$ python -q
>>> import numpy as np
>>> np.set_printoptions(precision=2, suppress=True, linewidth=100)
>>> m1 = np.loadtxt("data.csv", delimiter=",")
>>> print(m1)
[[ 0.1  7.  -2.   7.  -5.   6.   2.  -8.   1.  -1.   7.  -5.   5.   8. ]
 [ 9.  -1.9 -7.  -9.  -6.   0.  -7.  -9.   0.  -3.   7.   4.  -1.  -3. ]
 [ 7.   5.  -0.9 -5.   4.   6.   3.   1.  -9.  -2.   3.  -9.  -3.  -2. ]
 [ 2.  -9.   0.   1.1 -1.   3.  -9.   7.   0.   3.   6.   1.  -5.  -1. ]
 [ 5.  -4.   1.   0.   5.1  5.   5.   3.  -6.  -9.  -9.   1.  -6.   8. ]
 [-5.  -1.   9.  -3.  -2.   5.1  7.  -2.   5.  -4.   7.  -6.   6.  -4. ]
 [ 5.   1.   5.  -6.   7.   1.   8.1  3.   9.  -5.   1.  -8.   7.  -2. ]
 [ 0.  -3.  -2.  -7.  -5.  -5.  -6.  -3.9 -9.   5.  -9.   1.   6.  -2. ]
 [ 5.  -2.  -5.  -1.   6.  -2.   8.   2.   4.1  2.   7.   9.  -8.   6. ]
 [ 7.  -4.  -4.   5.  -3.   0.   3.   4.   1.  -1.9  6.  -5.  -3.   7. ]
 [-4.  -8.  -1.  -2.  -8.  -7.   0.  -3.  -3.   2.   4.1 -1.   7.  -9. ]
 [ 9.   9.   3.  -1.   3.  -3.  -8.   7.   9.  -4.   2.   6.1  4.   2. ]
 [-8.  -3.  -4.   2.  -8.  -3.   6.   1.   1.   1.   8.  -7.  -8.9  4. ]
 [ 0.   7.  -2.   7.  -5.   6.   2.  -8.   1.  -1.   7.  -5.   5.   8.1]]
>>> gram = m1.T @ m1
>>> print((m1 @ m1.T).shape)
(14, 14)
>>> print(np.argsort(-np.linalg.norm(m1, axis=0).round(6), kind="stable")[:3])
[10  6 12]
>>> print([round(float(x), 2) for x in np.linalg.svd(m1, compute_uv=False)[:3]])
[33.89, 31.5, 28.31]
>>> print(np.round(np.linalg.norm(m1, 2) / np.linalg.norm(m1), 2))
0.46
>>> print(np.linalg.matrix_rank(m1, rtol=0.1))
12
>>> U, sv, Vt = np.linalg.svd(m1)
>>> print(sv)
[33.89 31.5  28.31 25.78 24.09 21.94 16.65 13.32 12.43  9.72  6.74  5.88  1.7   0.01]
>>> print(np.argmax(sv[:-1] / (sv[1:] + 1e-6)) + 1)
13
>>> M2 = U[:, :13] @ np.diag(sv[:13]) @ Vt[:13]
>>> print(round(float(np.linalg.norm(m1 - M2, 2)), 2), round(float(sv[13]), 2))
0.01 0.01
>>> print(round(float(np.linalg.norm(m1 - M2) / np.linalg.norm(m1)), 2))
0.0
>>> mat = np.load("mat.npy")
>>> print(mat)
[[  3   1  -1  -4   1  -5  -1  -3  -1  -4   0]
 [  7   1  -1  -4  -4 -10  -1   1  -6  -7  -5]
 [  7  -1   4  -2  -2 -10   0   6  -7 -10  -8]
 [ 11   2   2  -7  -3 -11   4   5  -6 -12 -13]
 [ 13   3   3 -10   2 -11   9   2  -9  -8 -15]
 [  8   3  -2  -7   4 -16   4   5 -13  -7 -12]
 [  6   4   1  -6  -1 -11   6   2 -11  -3  -7]
 [ 10   2   4  -6  -4 -16   3   3  -7  -4  -8]
 [ 10   7  -1  -2  -6 -18   2  -1  -2  -1  -8]
 [  6   2  -5  -1  -1 -22   6  -5  -6  -4  -3]]
>>> M2 = mat[0, 0] * mat[1:] - np.outer(mat[1:, 0], mat[0])
>>> print(M2)
[[  0  -4   4  16 -19   5   4  24 -11   7 -15]
 [  0 -10  19  22 -13   5   7  39 -14  -2 -24]
 [  0  -5  17  23 -20  22  23  48  -7   8 -39]
 [  0  -4  22  22  -7  32  40  45 -14  28 -45]
 [  0   1   2  11   4  -8  20  39 -31  11 -36]
 [  0   6   9   6  -9  -3  24  24 -27  15 -21]
 [  0  -4  22  22 -22   2  19  39 -11  28 -24]
 [  0  11   7  34 -28  -4  16  27   4  37 -24]
 [  0   0  -9  21  -9 -36  24   3 -12  12  -9]]
>>> print(np.linalg.matrix_rank(M2), np.linalg.matrix_rank(mat))
9 10
>>> print(mat[:, 0] / mat[0, 0])
[1.   2.33 2.33 3.67 4.33 2.67 2.   3.33 3.33 2.  ]
>>> blk = np.stack([mat, 5 * mat, mat[::-1]])
>>> print(blk.sum(axis=0))
[[  24    8  -11  -25    5  -52    0  -23  -12  -28   -3]
 [  52   13   -7  -26  -30  -78   -4    5  -38  -43  -38]
 [  52   -4   28  -18  -16  -76    3   39  -49  -64  -56]
 [  72   16   13  -48  -19  -77   30   32  -47  -75  -85]
 [  86   21   16  -67   16  -82   58   17  -67  -55 -102]
 [  61   21   -9  -52   26 -107   33   32  -87  -50  -87]
 [  47   26    8  -43   -9  -77   40   17  -72  -30  -55]
 [  67   11   28  -38  -26 -106   18   24  -49  -34  -56]
 [  67   43   -7  -16  -40 -118   11   -5  -18  -13  -53]
 [  39   13  -31  -10   -5 -137   35  -33  -37  -28  -18]]
>>> print(np.linalg.matrix_rank(blk))
[10 10 10]
>>> print(np.linalg.matrix_rank(blk.reshape(3, -1)))
2
>>> print((blk @ mat.T).shape)
(3, 10, 10)
>>> vec = np.array([2, 0, 0, -1, -1, 0, -2, 1, -1, 0, 2])
>>> print(mat * vec)
[[  6   0   0   4  -1   0   2  -3   1   0   0]
 [ 14   0   0   4   4   0   2   1   6   0 -10]
 [ 14   0   0   2   2   0   0   6   7   0 -16]
 [ 22   0   0   7   3   0  -8   5   6   0 -26]
 [ 26   0   0  10  -2   0 -18   2   9   0 -30]
 [ 16   0   0   7  -4   0  -8   5  13   0 -24]
 [ 12   0   0   6   1   0 -12   2  11   0 -14]
 [ 20   0   0   6   4   0  -6   3   7   0 -16]
 [ 20   0   0   2   6   0  -4  -1   2   0 -16]
 [ 12   0   0   1   1   0 -12  -5   6   0  -6]]
>>> print((mat @ vec).argmax())
1
>>> print(mat @ np.ones(11))
[-14. -29. -23. -28. -21. -33. -20. -23. -20. -33.]
>>> print(mat @ np.eye(11)[5])
[ -5. -10. -10. -11. -11. -16. -11. -16. -18. -22.]
>>> print(np.sign((mat @ vec).round(6)))
[ 1  1  1  1 -1  1  1  1  1 -1]
>>> print(np.einsum("ij,j->i", mat, vec))
[ 9 21 15  9 -3  5  6 18  9 -3]
>>> print((mat * vec).sum(axis=1))
[ 9 21 15  9 -3  5  6 18  9 -3]
>>> gram = mat.T @ mat
>>> print(np.round(np.linalg.eigvalsh(gram)[::-1], 2) + 0)
[4579.42  413.6   163.69  112.3    69.58   33.74   33.29   17.22    3.77    3.39    0.  ]
>>> print(np.diag(gram))
[ 733   98   78  311  104 1908  200  139  582  464  813]
>>> print(np.linalg.svd(mat, compute_uv=False) ** 2)
[4579.42  413.6   163.69  112.3    69.58   33.74   33.29   17.22    3.77    3.39]
>>> print((mat @ mat.T).shape)
(10, 10)
>>> print(np.linalg.matrix_rank(gram))
10
>>> print(gram)
[[  733   214    69  -439  -126 -1085   305   163  -573  -515  -745]
 [  214    98    -4  -123   -45  -354   101    20  -162  -105  -210]
 [   69    -4    78   -53   -19     5    15    72   -41   -61   -90]
 [ -439  -123   -53   311    32   599  -202  -117   383   325   470]
 [ -126   -45   -19    32   104   207   -11   -13    42    65    87]
 [-1085  -354     5   599   207  1908  -474  -154   909   725  1045]
 [  305   101    15  -202   -11  -474   200    49  -277  -193  -330]
 [  163    20    72  -117   -13  -154    49   139  -169  -163  -223]
 [ -573  -162   -41   383    42   909  -277  -169   582   438   622]
 [ -515  -105   -61   325    65   725  -193  -163   438   464   548]
 [ -745  -210   -90   470    87  1045  -330  -223   622   548   813]]
>>> ang = np.radians(45)
>>> R = np.eye(11)
>>> R[4, 4] = R[9, 9] = np.cos(ang)
>>> R[4, 9], R[9, 4] = -np.sin(ang), np.sin(ang)
>>> print(R)
[[ 1.    0.    0.    0.    0.    0.    0.    0.    0.    0.    0.  ]
 [ 0.    1.    0.    0.    0.    0.    0.    0.    0.    0.    0.  ]
 [ 0.    0.    1.    0.    0.    0.    0.    0.    0.    0.    0.  ]
 [ 0.    0.    0.    1.    0.    0.    0.    0.    0.    0.    0.  ]
 [ 0.    0.    0.    0.    0.71  0.    0.    0.    0.   -0.71  0.  ]
 [ 0.    0.    0.    0.    0.    1.    0.    0.    0.    0.    0.  ]
 [ 0.    0.    0.    0.    0.    0.    1.    0.    0.    0.    0.  ]
 [ 0.    0.    0.    0.    0.    0.    0.    1.    0.    0.    0.  ]
 [ 0.    0.    0.    0.    0.    0.    0.    0.    1.    0.    0.  ]
 [ 0.    0.    0.    0.    0.71  0.    0.    0.    0.    0.71  0.  ]
 [ 0.    0.    0.    0.    0.    0.    0.    0.    0.    0.    1.  ]]
>>> M2 = mat @ R.T
>>> print(round(float(np.linalg.det(R)), 2), np.round(np.trace(R), 2))
1.0 10.41
>>> print(np.linalg.svd(mat, compute_uv=False), np.linalg.svd(M2, compute_uv=False))
[67.67 20.34 12.79 10.6   8.34  5.81  5.77  4.15  1.94  1.84] [67.67 20.34 12.79 10.6   8.34  5.81  5.77  4.15  1.94  1.84]
>>> print(np.allclose(np.linalg.norm(mat, axis=1), np.linalg.norm(M2, axis=1)))
True
>>> print(np.allclose(mat @ mat.T, M2 @ M2.T))
True
>>> print(np.abs(M2 - mat).max(axis=0))
[0.   0.   0.   0.   9.36 0.   0.   0.   0.   4.88 0.  ]
>>> print(M2.round(2) + 0)
[[  3.     1.    -1.    -4.     3.54  -5.    -1.    -3.    -1.    -2.12   0.  ]
 [  7.     1.    -1.    -4.     2.12 -10.    -1.     1.    -6.    -7.78  -5.  ]
 [  7.    -1.     4.    -2.     5.66 -10.     0.     6.    -7.    -8.49  -8.  ]
 [ 11.     2.     2.    -7.     6.36 -11.     4.     5.    -6.   -10.61 -13.  ]
 [ 13.     3.     3.   -10.     7.07 -11.     9.     2.    -9.    -4.24 -15.  ]
 [  8.     3.    -2.    -7.     7.78 -16.     4.     5.   -13.    -2.12 -12.  ]
 [  6.     4.     1.    -6.     1.41 -11.     6.     2.   -11.    -2.83  -7.  ]
 [ 10.     2.     4.    -6.     0.   -16.     3.     3.    -7.    -5.66  -8.  ]
 [ 10.     7.    -1.    -2.    -3.54 -18.     2.    -1.    -2.    -4.95  -8.  ]
 [  6.     2.    -5.    -1.     2.12 -22.     6.    -5.    -6.    -3.54  -3.  ]]
>>> feats = np.loadtxt("run12.csv", delimiter=",")
>>> print(feats)
[[ 3.  0. -2.  0.  0.  0.  0.  0.  0.]
 [ 3.  3. -3.  0.  0.  0.  0.  0.  0.]
 [-1. -3.  1.  0.  0.  0.  0.  0.  0.]
 [ 0.  0.  0. -1. -1.  2.  1.  1.  1.]
 [ 0.  0.  0.  3.  3. -2.  2. -2. -3.]
 [ 0.  0.  0. -2. -2. -3. -3.  0.  3.]
 [ 0.  0.  0.  1.  0.  2.  2.  2.  1.]
 [ 0.  0.  0.  1. -1.  0.  3.  0. -3.]
 [ 0.  0.  0.  2.  1.  3.  3.  2. -1.]]
>>> # 2 blocks once reordered
>>> blk = np.stack([feats, 4 * feats, feats[::-1]])
>>> print(np.einsum("bij,cij->bc", blk, blk))
[[ 196.  784.   35.]
 [ 784. 3136.  140.]
 [  35.  140.  196.]]
>>> print(np.linalg.matrix_rank(blk))
[9 9 9]
>>> print(np.linalg.matrix_rank(blk.reshape(3, -1)))
2
>>> print((feats != 0).astype(int))
[[1 0 1 0 0 0 0 0 0]
 [1 1 1 0 0 0 0 0 0]
 [1 1 1 0 0 0 0 0 0]
 [0 0 0 1 1 1 1 1 1]
 [0 0 0 1 1 1 1 1 1]
 [0 0 0 1 1 1 1 0 1]
 [0 0 0 1 0 1 1 1 1]
 [0 0 0 1 1 0 1 0 1]
 [0 0 0 1 1 1 1 1 1]]
>>> M2 = feats / np.linalg.norm(feats, axis=1, keepdims=True)
>>> gram = M2 @ M2.T
>>> print((np.abs(gram) > 0.9).astype(int))
[[1 0 0 0 0 0 0 0 0]
 [0 1 0 0 0 0 0 0 0]
 [0 0 1 0 0 0 0 0 0]
 [0 0 0 1 0 0 0 0 0]
 [0 0 0 0 1 0 0 0 0]
 [0 0 0 0 0 1 0 0 0]
 [0 0 0 0 0 0 1 0 0]
 [0 0 0 0 0 0 0 1 0]
 [0 0 0 0 0 0 0 0 1]]
>>> print(gram[2])
[-0.42 -0.87  1.    0.    0.    0.    0.    0.    0.  ]
>>> print((gram - 2 * np.eye(9)).round(6).argmax(axis=1))
[1 0 3 6 7 0 8 8 6]
>>> print(np.degrees(np.arccos(np.clip(gram[2, 5], -1, 1))))
90.0
>>> print(gram.round(2) + 0)
[[ 1.    0.8  -0.42  0.    0.    0.    0.    0.    0.  ]
 [ 0.8   1.   -0.87  0.    0.    0.    0.    0.    0.  ]
 [-0.42 -0.87  1.    0.    0.    0.    0.    0.    0.  ]
 [ 0.    0.    0.    1.   -0.69 -0.11  0.71  0.    0.44]
 [ 0.    0.    0.   -0.69  1.   -0.57 -0.17  0.54  0.24]
 [ 0.    0.    0.   -0.11 -0.57  1.   -0.5  -0.68 -0.86]
 [ 0.    0.    0.    0.71 -0.17 -0.5   1.    0.24  0.86]
 [ 0.    0.    0.    0.    0.54 -0.68  0.24  1.    0.55]
 [ 0.    0.    0.    0.44  0.24 -0.86  0.86  0.55  1.  ]]
>>> print(np.argwhere(np.triu(np.abs(gram) > 0.95, 1)))
[]
>>> M2 = np.array([[5, 3, 7, 3, 4, -8],
...     [-9, 2, -5, 2, -7, 6],
...     [9, 5, 1, 6, 6, -6],
...     [-8, 4, 2, -7, 8, -8],
...     [-1, 4, -6, 3, -9, -6],
...     [-8, -1, 4, -4, -5, 6]])
>>> cent = np.array([[1]])
>>> K = np.block([[M2, np.array([[-1], [2], [2], [3], [3], [1]])], [np.zeros((1, 6)), cent]])
>>> print(K)
[[ 5.  3.  7.  3.  4. -8. -1.]
 [-9.  2. -5.  2. -7.  6.  2.]
 [ 9.  5.  1.  6.  6. -6.  2.]
 [-8.  4.  2. -7.  8. -8.  3.]
 [-1.  4. -6.  3. -9. -6.  3.]
 [-8. -1.  4. -4. -5.  6.  1.]
 [ 0.  0.  0.  0.  0.  0.  1.]]
>>> vec = np.array([-2, 1, -5, 2, 0, 2, 1])
>>> rhs = K @ vec
>>> b, lr = np.zeros(7), 1 / np.linalg.norm(K, 2) ** 2
>>> for i in range(6):
...     b -= lr * K.T @ (K @ b - rhs)
...     if i % 1 == 0: print(i, round(np.linalg.norm(K @ b - rhs), 2))
... 
0 40.44
1 32.03
2 27.17
3 23.96
4 21.55
5 19.58
>>> print(round(np.linalg.cond(K), 2))
46.74
>>> M2 = np.linalg.inv(K)
>>> print(np.round(K @ M2, 2) + 0)
[[1. 0. 0. 0. 0. 0. 0.]
 [0. 1. 0. 0. 0. 0. 0.]
 [0. 0. 1. 0. 0. 0. 0.]
 [0. 0. 0. 1. 0. 0. 0.]
 [0. 0. 0. 0. 1. 0. 0.]
 [0. 0. 0. 0. 0. 1. 0.]
 [0. 0. 0. 0. 0. 0. 1.]]
>>> print(np.linalg.inv(M2))
[[ 5.  3.  7.  3.  4. -8. -1.]
 [-9.  2. -5.  2. -7.  6.  2.]
 [ 9.  5.  1.  6.  6. -6.  2.]
 [-8.  4.  2. -7.  8. -8.  3.]
 [-1.  4. -6.  3. -9. -6.  3.]
 [-8. -1.  4. -4. -5.  6.  1.]
 [ 0.  0.  0.  0.  0.  0.  1.]]
>>> print(np.linalg.det(K) * M2)
[[  50390.   52362.  -51492.    9202.  -19880.  -44278.  124962.]
 [  72782.   28386. -115428.  -16430.  -27728.  -96406.  475746.]
 [ -34432.    1224.    3264.    7048.    7288.  -27184.  -59232.]
 [ -81656.  -74808.   55344.   16448.   31760.   74968. -262320.]
 [  -6046.  -22410.    3948.  -11618.   30832.   33638.  -60402.]
 [  42796.    5184.  -49884.    6116.   10880.  -42680.  123888.]
 [     -0.      -0.      -0.      -0.      -0.      -0. -382248.]]
>>> Q, _ = np.linalg.qr(np.array([[-0.1, 0.2, 0.9, 1.5, -0.5, 0.0, 0.5, -0.1],
...     [-0.6, 0.3, 1.5, -0.6, 0.3, 0.0, -0.2, 1.0],
...     [-0.8, 0.5, -0.5, 0.5, 0.3, -0.1, 1.6, 0.9],
...     [-1.4, -1.3, -0.6, 0.4, 0.0, 0.4, 0.0, 2.4],
...     [-0.2, -0.4, 0.8, 0.9, -1.8, -1.3, -1.3, -0.4],
...     [0.4, -1.7, -2.6, 0.1, -0.3, 0.0, -0.2, -0.2],
...     [-1.2, -0.1, -0.3, 0.7, -0.8, -1.2, -0.7, -0.3],
...     [-0.1, 1.1, 0.9, 0.1, 0.2, -0.8, 0.8, 2.0]]))
>>> J = -2 * Q
>>> print(J)
[[ 0.09  0.17 -0.58 -1.49 -0.99  0.17  0.28  0.56]
 [ 0.56  0.31 -0.88  0.93 -0.11  0.5  -0.4   1.23]
 [ 0.74  0.49  1.07 -0.36 -0.14 -0.54 -1.21  0.39]
 [ 1.3  -0.89 -0.28  0.24 -0.75  0.09 -0.12 -0.89]
 [ 0.19 -0.3  -0.99 -0.74  1.25 -0.12 -0.84 -0.27]
 [-0.37 -1.4   0.65 -0.21  0.09  0.92 -0.37  0.66]
 [ 1.12  0.05  0.47 -0.31  0.92  0.19  1.16  0.44]
 [ 0.09  0.89  0.22 -0.16  0.07  1.59 -0.3  -0.72]]
>>> vec = np.array([3, -2, -3, 1, 2, 2, -2, 1])
>>> rhs = J @ vec
>>> b, lr = np.zeros(8), 1 / np.linalg.norm(J, 2) ** 2
>>> for i in range(3):
...     b -= lr * J.T @ (J @ b - rhs)
...     if i % 1 == 0: print(i, round(np.linalg.norm(J @ b - rhs), 2))
... 
0 0.0
1 0.0
2 0.0
>>> print(b)
[ 3. -2. -3.  1.  2.  2. -2.  1.]
>>> print(round(float(np.linalg.cond(J)), 2))
1.0
